% ipython --no-banner

In [1]: import numpy as np

In [2]: np.set_printoptions(suppress=True, linewidth=200)

In [3]: rnd = lambda a: np.round(a, 2) + 0

In [4]: feats = np.loadtxt("case3.csv", delimiter=",")

In [5]: print(feats)
[[  1.97  -0.02   2.95   0.15   0.01   0.17  -0.31   0.72  -0.06   3.71]
 [ -0.34   0.01   0.57  -0.23   0.01   0.05   0.58   4.87   0.    -2.56]
 [ -3.56   0.     0.42  -0.11   0.01  -0.19   0.04  -8.23  -0.04  -4.  ]
 [  1.85   0.07   0.52   0.22   0.01  -0.47  -1.54   7.3    0.04   7.52]
 [ -2.91   0.01   0.69  -0.15  -0.03   0.21   0.01  -0.84   0.11   6.76]
 [ -1.01   0.01   1.2   -0.32   0.03   0.02   0.52  -0.88  -0.14  10.09]
 [ -2.96   0.07   1.5   -0.15   0.01  -0.2    1.03   3.77   0.19  -1.9 ]
 [  2.18  -0.07  -2.94  -0.05   0.     0.18  -0.37   8.94   0.07  -5.97]
 [  2.34  -0.04  -0.38   0.07  -0.01   0.24  -0.52  -2.66  -0.02 -12.68]
 [ -6.36  -0.04   2.32   0.12   0.02   0.01  -0.52  -4.8    0.05  -6.47]
 [  1.93  -0.01  -1.83  -0.08  -0.01   0.15   0.25   3.29   0.02   3.82]
 [  0.52  -0.04  -0.6   -0.18   0.03  -0.44  -0.24  -0.91   0.02   3.21]
 [  1.8   -0.01   0.86   0.04  -0.01  -0.2    0.25   6.34   0.    13.97]
 [ -2.98  -0.08   0.02  -0.21  -0.02   0.14  -0.14   4.51   0.04 -13.77]
 [ -1.32   0.02   0.59  -0.22   0.01  -0.27  -0.29  -9.46   0.14   2.11]
 [ -1.85   0.02   0.59  -0.28  -0.04   0.15  -0.63  -3.3   -0.1  -11.2 ]
 [  1.07   0.05   1.65   0.06   0.     0.07   0.91   5.1    0.06  -5.59]
 [  0.68   0.01   0.1    0.     0.    -0.05  -0.38  -6.75   0.2  -10.87]
 [  3.54  -0.04  -1.35   0.03   0.    -0.32   0.39   2.57  -0.06  -5.5 ]
 [  0.23   0.01  -0.4    0.    -0.01  -0.12  -0.52  -0.82   0.13   2.08]
 [ -3.32   0.01   1.02   0.1   -0.01   0.32  -0.37  -5.06  -0.1   10.05]
 [  1.36   0.02   1.29   0.12   0.     0.37  -0.28  -9.02   0.04  16.23]
 [  2.83  -0.04  -2.32   0.07   0.05  -0.32   0.04   5.27  -0.02   8.05]
 [  0.89  -0.01   0.74  -0.18  -0.02  -0.43  -0.3    0.09   0.1  -10.67]
 [  1.09  -0.01  -1.07  -0.06   0.01  -0.34  -0.76   5.32   0.09  -7.47]
 [  1.3   -0.06  -0.73  -0.12   0.     0.21  -0.21   2.77   0.04  -5.56]
 [  0.75  -0.02   0.69  -0.11   0.01   0.25  -0.45  -5.66   0.05   4.31]
 [ -4.93   0.     0.48   0.12   0.03   0.16   0.65   1.79   0.06  -3.92]
 [  1.15   0.03   0.93  -0.07  -0.01  -0.11   0.51   4.02   0.02  12.98]
 [ -2.72   0.    -0.28  -0.06   0.     0.23  -0.46  13.52   0.07 -18.65]
 [  1.12  -0.07  -1.06  -0.17   0.02   0.32   0.95  -1.89  -0.12  -1.84]
 [  1.82  -0.04  -0.95  -0.19  -0.02   0.17   0.29   4.36   0.01  13.23]
 [ -0.7   -0.02  -1.87   0.15   0.03   0.33  -0.68   1.34   0.12  13.99]
 [ -0.9    0.02  -1.26   0.06  -0.01  -0.14  -0.55  -5.89   0.01 -13.13]
 [  2.97  -0.02   1.17  -0.07   0.01   0.08  -0.72  -2.63  -0.01   2.75]
 [  1.08  -0.06  -0.22   0.1    0.02   0.31  -0.11  10.5    0.    -8.54]
 [ -2.29   0.01  -0.73   0.13   0.01  -0.33   0.53   5.77  -0.02   4.5 ]
 [ -4.91   0.02   1.56  -0.04   0.02  -0.12  -0.92  -0.49  -0.09  19.52]
 [ -2.74  -0.01   0.56   0.04  -0.01   0.12  -0.14  -4.99   0.04   3.22]
 [  3.07  -0.02  -1.33   0.17   0.     0.08   0.86   4.76  -0.02  14.83]]

In [6]: O, r_ = np.linalg.qr(feats)

In [7]: rnd(np.trace(O @ O.T))
Out[7]: np.float64(10.0)

In [8]: np.allclose(r_.T @ r_, feats.T @ feats)
Out[8]: True

In [9]: C2 = np.cov(feats, rowvar=False)

In [10]: rnd(np.corrcoef(feats.T))
Out[10]: 
array([[ 1.  , -0.24, -0.4 ,  0.1 , -0.03, -0.07,  0.04,  0.25, -0.06,  0.11],
       [-0.24,  1.  ,  0.46,  0.08, -0.11, -0.32, -0.01, -0.14,  0.22,  0.22],
       [-0.4 ,  0.46,  1.  , -0.03, -0.08,  0.03, -0.04, -0.33, -0.05,  0.11],
       [ 0.1 ,  0.08, -0.03,  1.  ,  0.23,  0.04, -0.18,  0.12,  0.04,  0.19],
       [-0.03, -0.11, -0.08,  0.23,  1.  , -0.17,  0.07,  0.08, -0.09,  0.21],
       [-0.07, -0.32,  0.03,  0.04, -0.17,  1.  ,  0.08, -0.07, -0.15,  0.  ],
       [ 0.04, -0.01, -0.04, -0.18,  0.07,  0.08,  1.  ,  0.2 , -0.12,  0.09],
       [ 0.25, -0.14, -0.33,  0.12,  0.08, -0.07,  0.2 ,  1.  ,  0.03, -0.09],
       [-0.06,  0.22, -0.05,  0.04, -0.09, -0.15, -0.12,  0.03,  1.  , -0.22],
       [ 0.11,  0.22,  0.11,  0.19,  0.21,  0.  ,  0.09, -0.09, -0.22,  1.  ]])

In [11]: rnd(np.linalg.eigvalsh(C2)[::-1])
Out[11]: array([93.43, 30.1 ,  5.84,  1.18,  0.31,  0.06,  0.02,  0.01,  0.  ,  0.  ])

In [12]: C2.shape
Out[12]: (10, 10)

In [13]: cent = feats[[18, 36]].astype(float)

In [14]: for _ in range(7):
    ...:     labels = np.linalg.norm(feats[:, None] - cent, axis=-1).argmin(axis=1)
    ...:     cent = np.array([feats[labels == j].mean(axis=0) for j in range(2)])
    ...: 

In [15]: labels
Out[15]: array([1, 0, 0, 1, 1, 1, 0, 0, 0, 0, 1, 1, 1, 0, 1, 0, 0, 0, 0, 1, 1, 1, 1, 0, 0, 0, 1, 0, 1, 0, 0, 1, 1, 0, 1, 0, 1, 1, 1, 1])

In [16]: np.abs(cent[1] - cent[0]).argmax()
Out[16]: np.int64(9)

In [17]: print(rnd(cent[1] - cent[0]))
[ 0.74  0.01  0.24  0.04  0.   -0.03 -0.13 -1.48 -0.02 16.34]
